$ python3 -q
>>> import numpy as np
>>> np.set_printoptions(precision=2, suppress=True, linewidth=160)
>>> M = np.loadtxt("block6.csv", delimiter=",")
>>> M
array([[-4.,  0., -1., -4.,  2.],
       [ 0., -6., -3.,  1.,  4.],
       [-1., -3., -2.,  0.,  4.],
       [-4.,  1.,  0.,  4.,  4.],
       [ 2.,  4.,  4.,  4.,  4.]])
>>> np.round(np.linalg.eigvalsh(M).min(), 2)
np.float64(-10.3)
>>> data = np.load("mat.npy")
>>> data
array([[-13.12,  12.35,  21.47,   2.45,  24.59,   9.51, -24.65],
       [ 13.45,  14.81, -16.26, -15.11,  21.22,  25.51,  19.64],
       [-14.9 ,  -0.7 ,  12.06,  25.77, -13.  , -26.33,   4.07],
       [-14.15,  10.55, -14.32, -33.56, -13.68, -10.  ,   5.85],
       [  5.  ,  43.  , -37.49, -18.05,  18.28,  33.44,  -8.07],
       [-13.99,   9.1 ,   3.14,   1.74, -14.92, -18.99,   5.66],
       [ -8.8 ,  17.31,  -3.67, -29.83,  12.06,   1.13,   3.89],
       [-21.56,   3.11,  -1.08,   5.97,   5.74,  11.2 ,   3.39],
       [-16.59,  22.83, -17.38,   2.82,  24.43,  28.54,   4.19],
       [ 29.84,  12.72, -11.84,  15.41, -10.18,  -7.16,  -1.78],
       [  1.03, -14.62,  -2.99,   4.89,   2.89,   2.24,   8.47],
       [ 22.21,  -8.55, -14.02,  -1.97,  -6.92, -22.25,  -7.64],
       [-12.61, -16.18,  12.81,   6.37,  -8.44, -21.69,  23.02],
       [-19.63,   1.05,  16.39,   2.85,  -3.67,  -9.88, -15.73],
       [-15.79, -16.  ,  12.69,  12.35,  -9.59,  11.17,  -2.86],
       [ 11.56,   3.22,  -4.36,  13.63,  22.87,  -7.43,  15.96],
       [ 24.69,  -5.8 ,  11.73,  15.14,  -2.46,   4.52, -23.98],
       [  8.55,  21.89,  -6.45,  -6.8 ,   6.8 ,   3.69,   4.62],
       [-24.8 , -19.98,  25.81,   3.3 ,  12.14,  -2.79,  -2.28],
       [  4.04,  -7.42,   2.26,  17.68,   0.93,  20.27, -10.53],
       [ -3.79,   2.24,   4.75,  13.45, -20.65, -17.  ,  13.45],
       [ 10.93, -26.68,   6.91,  31.15, -11.78, -18.82,   1.68],
       [ -3.31,   7.88,  13.76, -15.46,   7.89, -19.96,  -1.32]])
>>> Uu, s, vt = np.linalg.svd(data, full_matrices=False)
>>> np.round(vt @ vt.T, 2) + 0
array([[1., 0., 0., 0., 0., 0., 0.],
       [0., 1., 0., 0., 0., 0., 0.],
       [0., 0., 1., 0., 0., 0., 0.],
       [0., 0., 0., 1., 0., 0., 0.],
       [0., 0., 0., 0., 1., 0., 0.],
       [0., 0., 0., 0., 0., 1., 0.],
       [0., 0., 0., 0., 0., 0., 1.]])
>>> np.allclose(Uu * s @ vt, data)
True
>>> np.round(Uu.T @ Uu, 2) + 0
array([[1., 0., 0., 0., 0., 0., 0.],
       [0., 1., 0., 0., 0., 0., 0.],
       [0., 0., 1., 0., 0., 0., 0.],
       [0., 0., 0., 1., 0., 0., 0.],
       [0., 0., 0., 0., 1., 0., 0.],
       [0., 0., 0., 0., 0., 1., 0.],
       [0., 0., 0., 0., 0., 0., 1.]])
>>> s
array([125.01,  82.66,  77.51,  56.63,  48.56,  46.52,  24.43])
>>> np.abs(vt[0])
array([0.07, 0.52, 0.42, 0.4 , 0.36, 0.5 , 0.01])
>>> np.round(Uu.T @ data @ vt.T, 2) + 0
array([[125.01,   0.  ,   0.  ,   0.  ,   0.  ,   0.  ,   0.  ],
       [  0.  ,  82.66,   0.  ,   0.  ,   0.  ,   0.  ,   0.  ],
       [  0.  ,   0.  ,  77.51,   0.  ,   0.  ,   0.  ,   0.  ],
       [  0.  ,   0.  ,   0.  ,  56.63,   0.  ,   0.  ,   0.  ],
       [  0.  ,   0.  ,   0.  ,   0.  ,  48.56,   0.  ,   0.  ],
       [  0.  ,   0.  ,   0.  ,   0.  ,   0.  ,  46.52,   0.  ],
       [  0.  ,   0.  ,   0.  ,   0.  ,   0.  ,   0.  ,  24.43]])
